$ python3 -q
>>> import numpy as np
>>> from numpy import linalg as LA
>>> np.set_printoptions(suppress=True, linewidth=160)
>>> data = np.load("data.npy")
>>> print(data)
[[  4  -2  -8]
 [  5  -1  -4]
 [ -1  -3 -12]]
>>> print(np.round(data @ LA.pinv(data) @ data, 3))
[[  4.  -2.  -8.]
 [  5.  -1.  -4.]
 [ -1.  -3. -12.]]
>>> print(np.abs(np.diag(LA.qr(data)[1])) > 1e-9)
[ True  True False]
>>> print(round(float(np.trace(LA.pinv(data) @ data)), 3))
2.0
>>> rng = np.random.default_rng(27376)
>>> theta = np.sort(rng.uniform(-2, 2, 19))
>>> E = np.c_[theta, theta ** 2, theta ** 3] @ np.array([[2, 6, 0, 6], [9, 9, 3, 5], [5, 0, 7, 7]])
>>> print(E.round(3))
[[ -0.968  14.068 -22.219 -26.687]
 [ -0.481  13.124 -20.382 -24.867]
 [  0.566  10.779 -16.022 -20.521]
 [  2.034   4.337  -5.751  -9.936]
 [  1.935   2.415  -3.285  -7.178]
 [  1.49    0.655  -1.357  -4.768]
 [  1.424   0.491  -1.197  -4.543]
 [ -0.119  -0.637   0.036  -0.724]
 [  0.386   0.864   0.057   0.817]
 [  0.779   1.528   0.169   1.426]
 [  4.661   6.029   2.076   5.984]
 [ 14.923  14.254   9.174  16.862]
 [ 17.995  16.345  11.556  20.111]
 [ 24.508  20.469  16.838  27.039]
 [ 36.579  27.36   27.217  40.025]
 [ 48.676  33.618  38.148  53.216]
 [ 51.937  35.222  41.164  56.797]
 [ 54.64   36.53   43.682  59.774]
 [ 57.84   38.054  46.685  63.307]]
>>> G = E.T @ E
>>> print(np.round(LA.eigvalsh(G)[::-1], 3) + 0)
[46962.846  2574.712    65.696     0.   ]
>>> print(np.round(LA.svd(E, compute_uv=False) ** 2, 3) + 0)
[46962.846  2574.712    65.696     0.   ]
>>> print(round(float(np.trace(G)), 3), np.round((E ** 2).sum(), 3))
49603.254 49603.254
>>> Xc = E - E.mean(axis=0)
>>> vecs = LA.svd(Xc)[2][:3]
>>> Y = Xc - Xc @ vecs.T @ vecs
>>> print(np.round(Y.std(axis=0), 3) + 0)
[0. 0. 0. 0.]
>>> print(np.round(LA.norm(Y) / LA.norm(Xc), 3))
0.0
>>> print(np.round(np.cov(Xc @ vecs.T, rowvar=False), 3) + 0)
[[1909.326    0.       0.   ]
 [   0.      65.373    0.   ]
 [   0.       0.       3.629]]
